$ python -q
>>> import numpy as np
>>> np.set_printoptions(suppress=True, linewidth=160)
>>> tidy = lambda a: np.round(a, 2) + 0
>>> J = np.array([[0, 1, 1, 0, 1],
...     [1, 0, 1, 0, 1],
...     [1, 1, 0, 0, 1],
...     [0, 0, 0, 0, 0],
...     [1, 1, 1, 0, 0]])
>>> print(J)
[[0 1 1 0 1]
 [1 0 1 0 1]
 [1 1 0 0 1]
 [0 0 0 0 0]
 [1 1 1 0 0]]
>>> # 2 blocks once reordered
>>> print(np.trace(J))
0
>>> print((J + J.T) / 2)
[[0. 1. 1. 0. 1.]
 [1. 0. 1. 0. 1.]
 [1. 1. 0. 0. 1.]
 [0. 0. 0. 0. 0.]
 [1. 1. 1. 0. 0.]]
>>> print(tidy(np.abs(np.linalg.eigvals(J)).max()))
3.0
>>> print(tidy(np.sort(np.abs(np.linalg.eigvals(J)))))
[0. 1. 1. 1. 3.]
>>> print(np.all(np.linalg.eigvalsh(J) > 0))
False
>>> print([round(float(np.linalg.det(J[:i, :i])), 2) + 0 for i in range(1, 6)])
[0.0, -1.0, 2.0, 0.0, 0.0]
>>> print(tidy(np.linalg.eigvalsh(J).min()))
-1.0
>>> def softmax(z):
...     e = np.exp(z - z.max(axis=-1, keepdims=True))
...     return e / e.sum(axis=-1, keepdims=True)
... 
>>> print(tidy(softmax(J).sum(axis=1)))
[1. 1. 1. 1. 1.]
>>> att = J @ J.T / np.sqrt(5)
>>> print(softmax(att).round(6).argmax(axis=1))
[0 1 2 0 4]
>>> ev, evecs = np.linalg.eigh(J)
>>> print(np.abs(evecs[:, -1]).round(6).argmax())
0
>>> print(tidy(np.linalg.svd(J, compute_uv=False)))
[3. 1. 1. 1. 0.]
>>> print(tidy(evecs.T @ J @ evecs))
[[-1.  0.  0.  0.  0.]
 [ 0. -1.  0.  0.  0.]
 [ 0.  0. -1.  0.  0.]
 [ 0.  0.  0.  0.  0.]
 [ 0.  0.  0.  0.  3.]]
>>> print(tidy(evecs.T @ evecs))
[[1. 0. 0. 0. 0.]
 [0. 1. 0. 0. 0.]
 [0. 0. 1. 0. 0.]
 [0. 0. 0. 1. 0.]
 [0. 0. 0. 0. 1.]]
>>> print(np.unique(ev.round(6) + 0, return_counts=True)[1])
[3 1 1]
>>> print(tidy(evecs @ np.diag(ev) @ evecs.T))
[[0. 1. 1. 0. 1.]
 [1. 0. 1. 0. 1.]
 [1. 1. 0. 0. 1.]
 [0. 0. 0. 0. 0.]
 [1. 1. 1. 0. 0.]]
>>> print(tidy(np.abs(evecs[:, -1])))
[0.5 0.5 0.5 0.  0.5]
>>> print(tidy(np.linalg.eigvalsh(J + 4 * np.eye(5))))
[3. 3. 3. 4. 7.]
>>> print(tidy(ev.sum()), np.trace(J))
0.0 0
>>> W = np.array([[2, -1], [1, 2], [-2, -1], [0, 3], [-2, -2]])
>>> beta = np.array([0, 1])
>>> hid = np.maximum(J @ W + beta, 0)
>>> print((hid > 0).astype(int))
[[0 0]
 [0 0]
 [1 0]
 [0 1]
 [1 1]]
>>> basis = np.array([[1, 2], [1, 0]])
>>> print(hid @ basis)
[[0 0]
 [0 0]
 [1 2]
 [1 0]
 [2 2]]
>>> print((hid @ basis).round(6).argmax(axis=1))
[0 0 1 0 0]
>>> arr = np.loadtxt("dump.csv", delimiter=",")
>>> print(arr)
[[-10.67  -0.36  -5.98   5.38   9.    -3.84 -11.21]
 [  5.58  -7.08  -1.88   1.48   3.46  -6.65  16.02]
 [ -1.18 -10.82   6.85  -2.3   -8.22   1.03  12.68]
 [  4.28   7.59  -6.98  -0.98  -5.24  -8.61 -13.14]
 [  0.86 -18.74  -4.27   3.53   3.39   2.42  -0.49]
 [  4.32   6.7   -3.37 -10.68 -10.39   6.27   7.99]
 [ -4.46   8.06  -6.86   6.25   5.33 -12.68  -6.31]
 [  6.52   9.21   7.02   6.34   7.4   11.16  -1.96]
 [ -3.87  -9.05 -11.93  -5.04   3.4   -5.     9.94]
 [ 10.45  -0.4   -3.73  -8.84  -8.03  -6.12  -9.83]
 [  1.38   7.15  16.96  -6.07   2.52  -0.46   3.99]
 [  3.13   8.41   8.68   3.48 -13.81   5.17  -3.81]
 [  6.39   6.68  -9.98   8.12  -0.91 -11.83   2.89]
 [ -2.03   0.85  -1.06   0.38   4.06  11.69  15.52]
 [  5.18  11.61  11.98  -4.22   5.5   -4.71  -4.97]
 [-17.96  -5.7   -0.46  -4.33   3.04   2.32  -3.37]
 [ -3.19  -5.68  -4.01  -1.37  -0.55 -15.49   9.97]
 [  6.21  -4.44  -6.81   6.89   6.13  12.01   8.13]
 [  8.44  -1.84 -12.22  -9.33   7.9   -5.02  -1.16]
 [ -9.54  -0.13   2.57  12.83   2.52   5.32  10.16]
 [  5.55  -8.44 -12.27  -3.9  -10.03  -4.26  -3.67]
 [ -8.73   6.8   -4.94 -13.16   8.6   -2.3    0.9 ]
 [ 12.49   0.83   6.19 -13.04  -2.78  -2.61   4.51]
 [  2.91   7.23  -5.04 -15.18   7.36   4.04   3.6 ]
 [-12.37  -7.22   3.04  -1.23 -12.66   4.6   -1.66]
 [  2.72   5.78   4.33 -15.73   6.17  -6.39  -3.74]
 [  1.7  -18.93  -3.17  -4.07  -0.48   1.54  -3.07]
 [  5.9    2.08 -15.79   0.34   0.16 -10.53   0.73]
 [  9.83   0.97  -2.27  -3.97  -8.38  11.37  -9.05]
 [  4.93  -5.15   5.3    5.52   0.43   2.91  16.79]]
>>> x0 = np.array([3, 0, -3, -1, 3, 2, 2])
>>> target = arr @ x0
>>> print(tidy(np.linalg.lstsq(arr, target)[0]))
[ 3.  0. -3. -1.  3.  2.  2.]
>>> print(tidy(np.linalg.pinv(arr) @ arr))
[[1. 0. 0. 0. 0. 0. 0.]
 [0. 1. 0. 0. 0. 0. 0.]
 [0. 0. 1. 0. 0. 0. 0.]
 [0. 0. 0. 1. 0. 0. 0.]
 [0. 0. 0. 0. 1. 0. 0.]
 [0. 0. 0. 0. 0. 1. 0.]
 [0. 0. 0. 0. 0. 0. 1.]]
>>> rng = np.random.default_rng(18278)
>>> target = target + 0.3 * rng.normal(size=30)
>>> print(tidy(target))
[-22.45  50.41 -19.53 -24.5   26.06  31.07 -21.41  32.8   49.46  -4.74 -25.56 -59.17  20.43  63.06 -18.94 -41.28  -8.62  90.81  82.46 -10.74  11.25  24.18
  27.56  76.85 -77.23   8.84  14.31  45.87  20.06  33.91]
>>> beta, *_ = np.linalg.lstsq(arr, target)
>>> print(tidy(np.linalg.norm(target - arr @ beta)))
1.35
